$ ipython --no-banner

In [1]: import numpy as np

In [2]: np.set_printoptions(precision=2, suppress=True, linewidth=140, sign=" ")

In [3]: A = np.load("case19.npy")

In [4]: A
Out[4]: 
array([[ 1,  0,  0,  0,  0,  0,  0,  0,  0,  0,  0,  0,  0,  0],
       [ 2,  1,  0,  0,  0,  0,  0,  0,  0,  0,  0,  0,  0,  0],
       [ 1,  2,  1,  0,  0,  0,  0,  0,  0,  0,  0,  0,  0,  0],
       [ 2,  0,  0,  1,  0,  0,  0,  0,  0,  0,  0,  0,  0,  0],
       [ 1,  1,  1,  2,  1,  0,  0,  0,  0,  0,  0,  0,  0,  0],
       [ 1,  1,  2,  2,  1,  1,  0,  0,  0,  0,  0,  0,  0,  0],
       [ 2,  0,  2,  1,  1,  1,  1,  0,  0,  0,  0,  0,  0,  0],
       [ 2,  0,  1,  0,  1,  1,  1,  1,  0,  0,  0,  0,  0,  0],
       [ 1,  0,  2,  1,  1,  0,  1,  1,  1,  0,  0,  0,  0,  0],
       [ 1,  1,  0,  1,  0,  1,  1,  1,  1,  1,  0,  0,  0,  0],
       [ 0,  1,  0,  2,  2,  1,  2,  2,  1,  0,  1,  0,  0,  0],
       [ 2,  0,  2,  0,  1,  1,  2,  0,  1,  2,  2,  1,  0,  0],
       [ 0,  2,  0,  2,  0,  1,  2,  2,  2,  2,  0,  0,  1,  0],
       [ 1,  0,  2,  1,  1,  0,  2,  1,  1,  1,  0,  2,  1,  1]])

In [5]: # triangular

In [6]: cov = A.T @ A

In [7]: np.linalg.matrix_rank(cov)
Out[7]: np.int64(14)

In [8]: np.diag(cov)
Out[8]: array([ 27,  13,  23,  21,  11,   7,  20,  12,   9,  10,   5,   5,   2,   1])

In [9]: (A @ A.T).shape
Out[9]: (14, 14)

In [10]: np.sort(np.linalg.eigvals(A))
Out[10]: array([ 1.,  1.,  1.,  1.,  1.,  1.,  1.,  1.,  1.,  1.,  1.,  1.,  1.,  1.])

In [11]: arr = np.load("out19.npy")

In [12]: arr
Out[12]: 
array([[ 2, -2,  1, -2,  3, -2, -3],
       [-1, -2,  0,  2,  2,  1,  0],
       [-6, -4,  0,  3,  4, -1, -2],
       [ 0,  0,  0,  0,  0,  0,  0],
       [-1, -4, -1,  0,  4,  0, -6],
       [ 2,  0,  0,  2,  7,  2, -7],
       [ 2, -2,  1, -2,  3, -2, -3],
       [-3, -7, -3,  2,  3,  3, -1],
       [ 0, -1, -1,  1,  1,  0,  2],
       [ 2, -3,  0, -1,  4, -2, -1],
       [ 0,  2, -1,  4,  4,  4, -4],
       [ 1,  3, -2,  3,  3,  3, -2],
       [ 0,  2, -1,  4,  4,  4, -4],
       [ 1, -1, -2,  2,  4,  4, -2],
       [ 1,  2, -3,  4,  4,  3,  0],
       [ 1, -3, -1, -2,  0,  0,  2],
       [-6, -3,  1,  2,  3, -1, -4],
       [ 1, -3, -1, -2,  0,  0,  2],
       [-3, -2, -2,  2,  1,  2, -3],
       [-5, -6,  0,  0,  3, -1, -2],
       [-2,  1, -4,  5,  4,  5, -5]])

In [13]: vec = np.array([-2, -2, 0, 1, -2, -2, -2])

In [14]: h = np.maximum(arr @ vec, 0)

In [15]: np.maximum(arr @ vec, 0) - np.maximum(-arr @ vec, 0)
Out[15]: array([  2,   2,  21,   0,  14,  -6,   2,  12,  -3,  -1,  -8, -13,  -8, -10, -16,  -2,  24,  -2,  12,  22,  -1])
